$ ipython --no-banner

In [1]: import numpy as np

In [2]: np.set_printoptions(precision=2, suppress=True, linewidth=160)

In [3]: def rd(a):
   ...:     return np.round(a, 2) + 0
   ...: 

In [4]: X = np.load("data.npy")

In [5]: X
Out[5]: 
array([[ 1,  1, -3,  1, -1],
       [ 1,  1,  1, -3,  1],
       [-3,  1,  1,  1, -3],
       [ 1, -3,  1,  1,  1],
       [-1,  1, -3,  1,  1]])

In [6]: # symmetric

In [7]: X.sum(axis=1)
Out[7]: array([-1,  1, -3,  1, -1])

In [8]: np.abs(X).max()
Out[8]: np.int64(3)

In [9]: np.linalg.matrix_rank(X)
Out[9]: np.int64(5)

In [10]: M2 = np.array([[6, 6], [6, 0]])

In [11]: basis = np.array([[5, -4, 4], [-2, -5, -1], [-2, -1, -5]])

In [12]: feats = np.kron(M2, basis)

In [13]: feats
Out[13]: 
array([[ 30, -24,  24,  30, -24,  24],
       [-12, -30,  -6, -12, -30,  -6],
       [-12,  -6, -30, -12,  -6, -30],
       [ 30, -24,  24,   0,   0,   0],
       [-12, -30,  -6,   0,   0,   0],
       [-12,  -6, -30,   0,   0,   0]])

In [14]: r0 = np.array([-5, 3])

In [15]: np.cross(feats[0, :3], feats[3, :3])
Out[15]: array([0, 0, 0])

In [16]: np.array([np.convolve(row, r0, "same") for row in feats])
Out[16]: 
array([[-150,  210, -192,  -78,  210, -192],
       [  60,  114,  -60,   42,  114,  -60],
       [  60,   -6,  132,  -30,   -6,  132],
       [-150,  210, -192,   72,    0,    0],
       [  60,  114,  -60,  -18,    0,    0],
       [  60,   -6,  132,  -90,    0,    0]])

In [17]: np.correlate(feats[0], feats[3], "full")
Out[17]: array([    0,     0,     0,   720, -1296,  2052,  -576,  -576,  2052, -1296,   720])

In [18]: T = np.stack([feats, 3 * feats, feats[::-1]])

In [19]: T.sum(axis=0)
Out[19]: 
array([[ 108, -102,   66,  120,  -96,   96],
       [ -60, -150,  -30,  -48, -120,  -24],
       [ -18,  -48,  -96,  -48,  -24, -120],
       [ 108, -102,   66,  -12,   -6,  -30],
       [ -60, -150,  -30,  -12,  -30,   -6],
       [ -18,  -48,  -96,   30,  -24,   24]])

In [20]: M2 = feats[0, 0] * feats[1:] - np.outer(feats[1:, 0], feats[0])

In [21]: M2
Out[21]: 
array([[    0, -1188,   108,     0, -1188,   108],
       [    0,  -468,  -612,     0,  -468,  -612],
       [    0,     0,     0,  -900,   720,  -720],
       [    0, -1188,   108,   360,  -288,   288],
       [    0,  -468,  -612,   360,  -288,   288]])

In [22]: np.linalg.matrix_rank(M2), np.linalg.matrix_rank(feats)
Out[22]: (np.int64(5), np.int64(6))

In [23]: np.flatnonzero(~M2.round(6).any(axis=1))
Out[23]: array([], dtype=int64)

In [24]: [round(float(np.linalg.det(X[:i, :i])), 2) + 0 for i in range(1, 6)]
Out[24]: [1.0, 0.0, -16.0, 0.0, 64.0]

In [25]: feats[3] @ feats[1]
Out[25]: np.int64(216)

In [26]: rd(np.linalg.norm(feats, axis=0))
Out[26]: array([48.74, 54.99, 54.99, 34.47, 38.88, 38.88])

In [27]: rd(np.linalg.norm(feats, "nuc"))
Out[27]: np.float64(228.56)

In [28]: rd(np.linalg.norm(feats[3] - feats[1]))
Out[28]: np.float64(61.48)

In [29]: np.linalg.norm(feats, axis=1).argmax()
Out[29]: np.int64(0)

In [30]: rd(np.linalg.norm(feats) ** 2 / np.linalg.norm(feats, 2) ** 2)
Out[30]: np.float64(1.84)

In [31]: rd(np.linalg.norm(feats, 2))
Out[31]: np.float64(82.9)

In [32]: M2 = np.array([[2, 2, 2, 3, 2, 1],
    ...:     [2, 2, 1, 3, 1, 1],
    ...:     [1, 3, 3, 1, 2, 1],
    ...:     [1, 1, 1, 0, 1, 3],
    ...:     [2, 1, 3, 1, 2, 2],
    ...:     [0, 0, 2, 1, 3, 0]])

In [33]: mat = M2 + M2.T

In [34]: mat
Out[34]: 
array([[4, 4, 3, 4, 4, 1],
       [4, 4, 4, 4, 2, 1],
       [3, 4, 6, 2, 5, 3],
       [4, 4, 2, 0, 2, 4],
       [4, 2, 5, 2, 4, 5],
       [1, 1, 3, 4, 5, 0]])

In [35]: rd(np.linalg.norm(mat, "nuc"))
Out[35]: np.float64(33.61)

In [36]: np.linalg.norm(mat, axis=1).argmax()
Out[36]: np.int64(2)

In [37]: mat[5] @ mat[0]
Out[37]: np.int64(53)

In [38]: rd(np.linalg.norm(mat, axis=1))
Out[38]: array([8.6 , 8.31, 9.95, 7.48, 9.49, 7.21])

In [39]: x0 = np.array([-2, 2, 3, -3, -2, -2])

In [40]: h1 = np.maximum(mat @ x0, 0)

In [41]: np.maximum(mat @ x0, 0) - np.maximum(-mat @ x0, 0)
Out[41]: array([-13,  -6,  -2,  -6, -13, -13])
